>>> import numpy as np
>>> np.set_printoptions(suppress=True, linewidth=120)
>>> M = np.load("arr.npy")
>>> print(M)
[[ 1.  2.  0.]
 [ 1.  2. -1.]
 [ 0.  0.  2.]]
>>> other = M / np.linalg.norm(M, axis=1, keepdims=True)
>>> cov = other @ other.T
>>> print(round(np.degrees(np.arccos(np.clip(cov[1, 0], -1, 1))), 1))
24.1
>>> print((np.abs(cov) > 0.9).astype(int))
[[1 1 0]
 [1 1 0]
 [0 0 1]]
>>> print(np.argwhere(np.triu(np.abs(cov) > 0.95, 1)))
[]
>>> print((cov - 2 * np.eye(3)).round(6).argmax(axis=1))
[1 0 0]
>>> print(cov.round(1))
[[ 1.   0.9  0. ]
 [ 0.9  1.  -0.4]
 [ 0.  -0.4  1. ]]
>>> rng = np.random.default_rng(301)
>>> labels = rng.permutation(3)
>>> print(labels)
[0 1 2]
>>> other = cov[labels][:, labels]
>>> print(round(np.linalg.det(other), 1), round(float(np.linalg.det(cov[labels])), 1))
-0.0 -0.0
>>> print(other.round(1))
[[ 1.   0.9  0. ]
 [ 0.9  1.  -0.4]
 [ 0.  -0.4  1. ]]
>>> print(np.round(np.sort(np.abs(np.linalg.eigvals(other))), 1) + 0)
[0. 1. 2.]
>>> print(np.round(np.diag(other), 1))
[1. 1. 1.]
>>> proj = np.triu(np.array([[2, 4, 0], [1, 5, 0], [4, 0, 0]]), 1) + np.eye(3)
>>> other = proj @ M @ np.linalg.inv(proj)
>>> print(other)
[[  5. -10.  -4.]
 [  1.  -2.  -1.]
 [  0.   0.   2.]]
>>> print(np.trace(other), np.trace(M))
5.0 5.0
>>> print(np.poly(other))
[ 1. -5.  6.  0.]
>>> print(np.linalg.matrix_rank(other))
2
>>> print(np.round(np.linalg.det(other), 1))
0.0
>>> print(np.unravel_index(np.abs(M).argmax(), M.shape))
(np.int64(0), np.int64(1))
>>> print(np.round(np.linalg.svd(M, compute_uv=False), 1) + 0)
[3.3 2.  0. ]
>>> mat = np.diag(np.array([3, 0, 9])) + 3 * np.eye(3, k=1) + 3 * np.eye(3, k=-1)
>>> print(mat)
[[3. 3. 0.]
 [3. 0. 3.]
 [0. 3. 9.]]
>>> print(np.round(np.linalg.eigvals(mat), 1))
[-2.4  4.4 10. ]
>>> print(round(float(np.linalg.det(2 * mat)), 1), round(float(np.linalg.det(mat)), 1))
-864.0 -108.0
>>> print(np.round(np.linalg.eigvals(mat).sum().real, 1))
12.0
>>> print(np.einsum("ij,ji->", mat, mat))
126.0
>>> print(np.round(np.poly(mat), 1))
[  1. -12.   9. 108.]
>>> print(np.round(np.linalg.det(mat[::-1]), 1))
108.0
>>> print(np.kron(np.eye(2, dtype=int), mat))
[[3. 3. 0. 0. 0. 0.]
 [3. 0. 3. 0. 0. 0.]
 [0. 3. 9. 0. 0. 0.]
 [0. 0. 0. 3. 3. 0.]
 [0. 0. 0. 3. 0. 3.]
 [0. 0. 0. 0. 3. 9.]]
>>> print(np.einsum("ii->", mat))
12.0
>>> other = np.array([[2, 1, 2], [2, -2, -2]])
>>> Z = np.kron(other, mat)
>>> print(np.linalg.matrix_rank(Z))
6
>>> print(Z)
[[  6.   6.   0.   3.   3.   0.   6.   6.   0.]
 [  6.   0.   6.   3.   0.   3.   6.   0.   6.]
 [  0.   6.  18.   0.   3.   9.   0.   6.  18.]
 [  6.   6.   0.  -6.  -6.  -0.  -6.  -6.  -0.]
 [  6.   0.   6.  -6.  -0.  -6.  -6.  -0.  -6.]
 [  0.   6.  18.  -0.  -6. -18.  -0.  -6. -18.]]
>>> X = np.load("sample11.npy")
>>> print(X)
[[-1.  1.  0.  0.]
 [ 0. -1.  1.  0.]
 [ 0.  0. -1.  1.]
 [ 0.  0.  0. -1.]]
>>> print(round(float(np.linalg.det(2 * X)), 1), round(float(np.linalg.det(X)), 1))
16.0 1.0
>>> print(np.einsum("ij,ji->", X, X))
4.0
>>> print(np.einsum("ii->", X))
-4.0
>>> print(round(float(np.linalg.eigvals(X).sum().real), 1))
-4.0
>>> print(np.kron(np.eye(2, dtype=int), X))
[[-1.  1.  0.  0. -0.  0.  0.  0.]
 [ 0. -1.  1.  0.  0. -0.  0.  0.]
 [ 0.  0. -1.  1.  0.  0. -0.  0.]
 [ 0.  0.  0. -1.  0.  0.  0. -0.]
 [-0.  0.  0.  0. -1.  1.  0.  0.]
 [ 0. -0.  0.  0.  0. -1.  1.  0.]
 [ 0.  0. -0.  0.  0.  0. -1.  1.]
 [ 0.  0.  0. -0.  0.  0.  0. -1.]]
>>> print(np.poly(X))
[1. 4. 6. 4. 1.]
>>> print(np.linalg.norm(X, axis=1).argmax())
0
>>> O, R = np.linalg.qr(X)
>>> print(np.trace(O @ O.T))
4.0
>>> print(R)
[[-1.  1.  0.  0.]
 [ 0. -1.  1.  0.]
 [ 0.  0. -1.  1.]
 [ 0.  0.  0. -1.]]
>>> W1 = np.array([[2, -3], [2, 0], [2, -2], [0, -2]])
>>> c = np.array([-1, -1])
>>> hid = np.maximum(R @ W1 + c, 0)
>>> print((hid > 0).mean(axis=0))
[0.  0.5]
>>> print((hid > 0).astype(int))
[[0 1]
 [0 0]
 [0 0]
 [0 1]]
>>> print(hid)
[[0. 2.]
 [0. 0.]
 [0. 0.]
 [0. 1.]]
>>> print(np.linalg.matrix_rank(hid))
1
>>> Z = np.array([[2, -1, -3], [4, -2, 4]])
>>> print((hid @ Z).round(6).argmax(axis=1))
[0 0 0 0]
>>> print(W1 @ Z)
[[ -8   4 -18]
 [  4  -2  -6]
 [ -4   2 -14]
 [ -8   4  -8]]
